$ ipython --no-banner

In [1]: import numpy as np

In [2]: import numpy.linalg as la

In [3]: np.set_printoptions(precision=3, suppress=True, linewidth=140)

In [4]: tidy = lambda a: np.round(a, 3) + 0

In [5]: rng = np.random.default_rng(410)

In [6]: E = np.array([[-1, 1, -1], [-1, -3, -2], [-2, -1, -3]]) * (rng.random((3, 3)) < 0.3)

In [7]: E
Out[7]: 
array([[0, 0, 0],
       [0, 0, 0],
       [0, 0, 0]])

In [8]: f = np.array([-6, -3, 1, -2, 3])

In [9]: v = np.array([2, 0, -2, 0])

In [10]: J = f[:, None] + v[None, :]

In [11]: J
Out[11]: 
array([[-4, -6, -8, -6],
       [-1, -3, -5, -3],
       [ 3,  1, -1,  1],
       [ 0, -2, -4, -2],
       [ 5,  3,  1,  3]])

In [12]: # rows and columns are dependent

In [13]: np.abs(np.diag(la.qr(J)[1])) > 1e-9
Out[13]: array([ True,  True, False, False])

In [14]: la.lstsq(J[:-1].T, J[-1])[2]
Out[14]: np.int32(2)

In [15]: np.unique(J.round(6), axis=0).shape
Out[15]: (5, 4)

In [16]: tidy(J @ la.pinv(J) @ J)
Out[16]: 
array([[-4., -6., -8., -6.],
       [-1., -3., -5., -3.],
       [ 3.,  1., -1.,  1.],
       [ 0., -2., -4., -2.],
       [ 5.,  3.,  1.,  3.]])

In [17]: [round(float(x), 3) for x in la.svd(J, compute_uv=False)[:3]]
Out[17]: [15.611, 5.684, 0.0]

In [18]: np.argsort(-la.norm(J, axis=0).round(6), kind="stable")[:3]
Out[18]: array([2, 1, 3])

In [19]: Uu, sv, Vt = la.svd(J)

In [20]: V = Vt[:(sv > 1e-8).sum()]

In [21]: x = J[3] + 2 * J[4] + rng.integers(2) * np.eye(4)[1]

In [22]: x
Out[22]: array([10.,  5., -2.,  4.])

In [23]: la.matrix_rank(np.vstack([J, x]))
Out[23]: np.int64(3)

In [24]: tidy(V.T @ V)
Out[24]: 
array([[ 0.75,  0.25, -0.25,  0.25],
       [ 0.25,  0.25,  0.25,  0.25],
       [-0.25,  0.25,  0.75,  0.25],
       [ 0.25,  0.25,  0.25,  0.25]])

In [25]: np.allclose(V.T @ V @ x, x)
Out[25]: False

In [26]: J.shape
Out[26]: (5, 4)

In [27]: J.mean(axis=0)
Out[27]: array([ 0.6, -1.4, -3.4, -1.4])

In [28]: np.unravel_index(np.abs(J).argmax(), J.shape)
Out[28]: (np.int64(0), np.int64(2))

In [29]: tidy(la.svd(J, compute_uv=False))
Out[29]: array([15.611,  5.684,  0.   ,  0.   ])

In [30]: np.diff(J, axis=0)
Out[30]: 
array([[ 3,  3,  3,  3],
       [ 4,  4,  4,  4],
       [-3, -3, -3, -3],
       [ 5,  5,  5,  5]])

In [31]: Uu, sv, Vt = la.svd(J)

In [32]: np.argmax(sv[:-1] / (sv[1:] + 1e-6)) + 1
Out[32]: np.int64(2)

In [33]: B = Uu[:, :2] @ np.diag(sv[:2]) @ Vt[:2]

In [34]: la.matrix_rank(J, rtol=0.05)
Out[34]: np.int64(2)

In [35]: tidy(np.abs(J - B).max())
Out[35]: np.float64(0.0)

In [36]: data = np.array([[1, 1, -1, 1, -2],
    ...:     [-2, 0, -1, -1, 1],
    ...:     [-2, 0, -1, -1, 1],
    ...:     [-3, -1, 0, 0, 3]])

In [37]: # rank 3

In [38]: Uu, sv, Vt = la.svd(data)

In [39]: np.argmax(sv[:-1] / (sv[1:] + 1e-6)) + 1
Out[39]: np.int64(3)

In [40]: tidy(sv)
Out[40]: array([5.861, 2.271, 1.221, 0.   ])

In [41]: B = Uu[:, :3] @ np.diag(sv[:3]) @ Vt[:3]

In [42]: la.matrix_rank(B)
Out[42]: np.int64(3)

In [43]: la.matrix_rank(data, rtol=0.05)
Out[43]: np.int64(3)

In [44]: tidy(np.abs(data - B).max())
Out[44]: np.float64(0.0)

In [45]: tidy(B)
Out[45]: 
array([[ 1.,  1., -1.,  1., -2.],
       [-2.,  0., -1., -1.,  1.],
       [-2.,  0., -1., -1.,  1.],
       [-3., -1.,  0.,  0.,  3.]])

In [46]: x = np.array([-7, -2, -2, -3, -4])

In [47]: a = np.maximum(data @ x, 0)

In [48]: a
Out[48]: array([ 0, 15, 15, 11])

In [49]: data.T @ a
Out[49]: array([-93, -11, -30, -30,  63])

In [50]: np.flatnonzero(a > 1e-9)
Out[50]: array([1, 2, 3])

In [51]: np.maximum(data @ (3 * x), 0)
Out[51]: array([ 0, 45, 45, 33])

In [52]: Uu, sv, Vt = la.svd(data)

In [53]: V = Vt[:(sv > 1e-8).sum()]

In [54]: x = data[1] + -2 * data[3] + rng.integers(2) * np.eye(5)[3]

In [55]: x
Out[55]: array([ 4.,  2., -1.,  0., -5.])

In [56]: la.matrix_rank(np.vstack([data, x]))
Out[56]: np.int64(3)

In [57]: W0 = np.load("block9.npy")

In [58]: W0
Out[58]: 
array([[ 3.589, -2.107,  0.042, -1.449],
       [-2.107,  1.492,  1.779, -1.775],
       [ 0.042,  1.779, -3.172, -1.811],
       [-1.449, -1.775, -1.811,  3.091]])

In [59]: # symmetric

In [60]: x = np.array([5, -2, 0, -4])

In [61]: y = W0 @ x

In [62]: tidy(y)
Out[62]: array([ 27.955,  -6.419,   3.896, -16.059])

In [63]: tidy(la.solve(W0, -1 * y))
Out[63]: array([-5.,  2.,  0.,  4.])

In [64]: tidy(la.solve(W0.T, W0[2]))
Out[64]: array([0., 0., 1., 0.])

In [65]: tidy(la.eigvalsh(W0).min())
Out[65]: np.float64(-4.0)

In [66]: ev, V = la.eigh(W0)

In [67]: x = np.array([8, 7, 9, 2])

In [68]: tidy(x @ W0 @ x)
Out[68]: np.float64(-108.81)

In [69]: M = np.array([[0.7, -1.8, 0.6, 0.7],
    ...:     [-0.4, 0.5, -2.0, -0.6],
    ...:     [-1.7, -0.3, 0.1, -0.3],
    ...:     [2.1, -0.8, 0.5, 0.7],
    ...:     [0.0, 0.7, -1.4, 2.0],
    ...:     [0.3, 0.1, 0.0, 0.8],
    ...:     [1.8, -1.3, -0.6, -0.6],
    ...:     [0.5, -0.7, 0.0, 0.9],
    ...:     [-0.3, 1.6, 0.4, -0.8],
    ...:     [0.5, -0.4, 0.2, 0.1],
    ...:     [-0.2, 0.9, 0.5, -0.6],
    ...:     [-0.8, 0.0, 1.5, -0.1],
    ...:     [-0.1, -0.1, -0.2, 1.1],
    ...:     [0.5, -0.4, 0.2, 2.3],
    ...:     [-0.7, -0.8, 0.6, 1.2],
    ...:     [0.1, 0.2, -1.9, -0.3],
    ...:     [-1.7, 1.2, 0.0, 0.2],
    ...:     [-0.4, -0.2, -0.4, -0.3],
    ...:     [0.2, 1.2, 0.0, 0.7],
    ...:     [-2.7, -0.1, 0.2, -0.7],
    ...:     [2.2, -0.7, -0.3, 0.6],
    ...:     [-1.0, 1.1, -1.3, 0.4]])

In [70]: M[:, 0] = -2 * M[:, 1] + 0.1 * rng.normal(size=22)

In [71]: tidy(M)
Out[71]: 
array([[ 3.503, -1.8  ,  0.6  ,  0.7  ],
       [-0.901,  0.5  , -2.   , -0.6  ],
       [ 0.657, -0.3  ,  0.1  , -0.3  ],
       [ 1.461, -0.8  ,  0.5  ,  0.7  ],
       [-1.6  ,  0.7  , -1.4  ,  2.   ],
       [-0.315,  0.1  ,  0.   ,  0.8  ],
       [ 2.603, -1.3  , -0.6  , -0.6  ],
       [ 1.466, -0.7  ,  0.   ,  0.9  ],
       [-3.194,  1.6  ,  0.4  , -0.8  ],
       [ 0.935, -0.4  ,  0.2  ,  0.1  ],
       [-1.915,  0.9  ,  0.5  , -0.6  ],
       [-0.106,  0.   ,  1.5  , -0.1  ],
       [ 0.302, -0.1  , -0.2  ,  1.1  ],
       [ 0.827, -0.4  ,  0.2  ,  2.3  ],
       [ 1.379, -0.8  ,  0.6  ,  1.2  ],
       [-0.499,  0.2  , -1.9  , -0.3  ],
       [-2.335,  1.2  ,  0.   ,  0.2  ],
       [ 0.452, -0.2  , -0.4  , -0.3  ],
       [-2.314,  1.2  ,  0.   ,  0.7  ],
       [ 0.16 , -0.1  ,  0.2  , -0.7  ],
       [ 1.404, -0.7  , -0.3  ,  0.6  ],
       [-2.254,  1.1  , -1.3  ,  0.4  ]])

In [72]: cen = M - M.mean(axis=0)

In [73]: V = la.svd(cen)[2][:3]

In [74]: B = cen - cen @ V.T @ V

In [75]: tidy((cen @ V.T).std(axis=0))
Out[75]: array([1.914, 0.821, 0.8  ])

In [76]: tidy(np.cov(cen @ V.T, rowvar=False))
Out[76]: 
array([[3.837, 0.   , 0.   ],
       [0.   , 0.706, 0.   ],
       [0.   , 0.   , 0.671]])

In [77]: tidy(B.std(axis=0))
Out[77]: array([0.019, 0.039, 0.   , 0.001])
